$ python -q
>>> import numpy as np
>>> from numpy import linalg as LA
>>> np.set_printoptions(precision=2, suppress=True, linewidth=140)
>>> def rd(a):
...     return np.round(a, 2) + 0
... 
>>> arr = np.load("out1.npy")
>>> print(arr)
[[3. 1. 1.]
 [1. 3. 1.]
 [1. 1. 3.]]
>>> r0 = np.array([1, -1, 0])
>>> Y = arr + np.outer(r0, np.eye(3)[1])
>>> print(LA.matrix_rank(LA.inv(Y) - LA.inv(arr), tol=1e-8))
1
>>> print(LA.matrix_rank(Y - arr))
1
>>> vals, evecs = LA.eigh(arr)
>>> vec = np.array([0, 2, 4])
>>> print(np.abs(arr).sum(axis=1).max(), rd(np.abs(vals).max()))
5.0 5.0
>>> print(rd(evecs * np.sqrt(vals) @ evecs.T))
[[1.69 0.27 0.27]
 [0.27 1.69 0.27]
 [0.27 0.27 1.69]]
>>> print(vec @ arr @ vec / (vec @ vec), rd(vals[0]), rd(vals[-1]))
3.8 2.0 5.0
>>> vec = np.ones(3)
>>> for _ in range(4):
...     vec = arr @ vec
...     vec /= LA.norm(vec)
...     print(round(vec @ arr @ vec, 2))
... 
5.0
5.0
5.0
5.0
>>> print(rd(vec))
[0.58 0.58 0.58]
>>> print(rd(LA.eigvalsh(arr)[-1]))
5.0
>>> vals, evecs = LA.eigh(arr)
>>> print((vals > 1e-8).sum(), (vals < -1e-8).sum())
3 0
>>> print(rd(LA.eigvalsh(arr @ arr)))
[ 4.  4. 25.]
>>> print(rd(LA.eigvalsh(arr + -1 * np.eye(3))))
[1. 1. 4.]
>>> print(rd(LA.svd(arr, compute_uv=False)))
[5. 2. 2.]
>>> print(np.unique(vals.round(6) + 0, return_counts=True)[1])
[2 1]
>>> print(rd(evecs @ np.diag(vals) @ evecs.T))
[[3. 1. 1.]
 [1. 3. 1.]
 [1. 1. 3.]]
>>> print(rd(evecs.T @ arr @ evecs))
[[2. 0. 0.]
 [0. 2. 0.]
 [0. 0. 5.]]
>>> W1 = np.array([[-4, 3, -7, 7, 8, 8], [-3, -3, 5, 1, 7, -3], [-9, 3, 8, 0, -9, 8]])
>>> beta = np.array([2, 0, 3, 3, 0, 3])
>>> hid = np.maximum(arr @ W1 + beta, 0)
>>> print(LA.matrix_rank(hid))
3
>>> print(hid)
[[ 0.  9.  0. 25. 22. 32.]
 [ 0.  0. 19. 13. 20. 10.]
 [ 0.  9. 25. 11.  0. 32.]]
>>> print((hid > 0).astype(int))
[[0 1 0 1 1 1]
 [0 0 1 1 1 1]
 [0 1 1 1 0 1]]
>>> cent = np.array([[1, 1, 1], [1, 2, 1], [0, 1, 0], [1, 1, 2], [2, 2, 0], [1, 2, 2]])
>>> print((hid @ cent).round(6).argmax(axis=1))
[1 1 1]
>>> print(hid @ cent)
[[110. 151. 123.]
 [ 63.  92.  46.]
 [ 52. 118.  95.]]
>>> K = np.load("data.npy")
>>> print(K)
[[ 28  -2   9  -4  -9]
 [ -2  31   9  -1 -15]
 [  9   9  12  -6  -1]
 [ -4  -1  -6  18   5]
 [ -9 -15  -1   5  24]]
>>> print(rd(LA.norm(K, 2) / LA.norm(K)))
0.78
>>> rng = np.random.default_rng(757)
>>> lab = rng.permutation(3)
>>> print(lab)
[2 0 1]
>>> Y = arr[lab][:, lab]
>>> print(Y)
[[3. 1. 1.]
 [1. 3. 1.]
 [1. 1. 3.]]
>>> print(np.trace(Y))
9.0
>>> print(np.diag(Y))
[3. 3. 3.]
>>> print(rd(LA.det(Y)), rd(LA.det(arr[lab])))
20.0 20.0
>>> print(rd(np.sort(np.abs(LA.eigvals(Y)))))
[2. 2. 5.]
>>> q, _ = LA.qr(np.array([[-0.9], [-1.2], [-2.1], [1.4], [1.0]]))
>>> X = q @ q.T
>>> print(rd(X))
[[ 0.08  0.11  0.2  -0.13 -0.09]
 [ 0.11  0.15  0.26 -0.17 -0.12]
 [ 0.2   0.26  0.46 -0.31 -0.22]
 [-0.13 -0.17 -0.31  0.2   0.15]
 [-0.09 -0.12 -0.22  0.15  0.1 ]]
>>> print(rd(X @ LA.pinv(X) @ X))
[[ 0.08  0.11  0.2  -0.13 -0.09]
 [ 0.11  0.15  0.26 -0.17 -0.12]
 [ 0.2   0.26  0.46 -0.31 -0.22]
 [-0.13 -0.17 -0.31  0.2   0.15]
 [-0.09 -0.12 -0.22  0.15  0.1 ]]
>>> print(np.unique(X.round(6), axis=0).shape)
(5, 5)
>>> print(LA.lstsq(X[:-1].T, X[-1])[2])
1
